In [1]: import numpy as np

In [2]: np.set_printoptions(precision=2, suppress=True, linewidth=140, floatmode="fixed")

In [3]: F = np.diag(10 * np.array([0, -1, -2, 2, -1])) + np.array([[-3, 2, -5, -4, -4],
   ...:     [-3, 4, 3, 3, 5],
   ...:     [-2, 4, -1, -5, 0],
   ...:     [4, 3, -3, 0, -2],
   ...:     [5, -5, 4, -4, 2]])

In [4]: print(F)
[[ -3   2  -5  -4  -4]
 [ -3  -6   3   3   5]
 [ -2   4 -21  -5   0]
 [  4   3  -3  20  -2]
 [  5  -5   4  -4  -8]]

In [5]: rng = np.random.default_rng(44600)

In [6]: labels = rng.permutation(5)

In [7]: print(labels)
[1 0 4 2 3]

In [8]: B = F[labels][:, labels]

In [9]: print(B)
[[ -6  -3   5   3   3]
 [  2  -3  -4  -5  -4]
 [ -5   5  -8   4  -4]
 [  4  -2   0 -21  -5]
 [  3   4  -2  -3  20]]

In [10]: print(np.round(np.linalg.det(B), 2), np.round(np.linalg.det(F[labels]), 2))
143660.0 -143660.0

In [11]: print(np.diag(B))
[ -6  -3  -8 -21  20]

In [12]: print(np.sort(np.abs(np.linalg.eigvals(B))))
[ 4.72  8.26  8.26 20.50 21.76]

In [13]: print(np.trace(B))
-18

In [14]: G = F.T @ F

In [15]: print(G)
[[  63   -9   56   73  -51]
 [  -9   90 -141   34   -4]
 [  56 -141  500   58    9]
 [  73   34   58  466   23]
 [ -51   -4    9   23  109]]

In [16]: print(np.diag(G))
[ 63  90 500 466 109]

In [17]: print(np.trace(G), (F ** 2).sum())
1228 1228
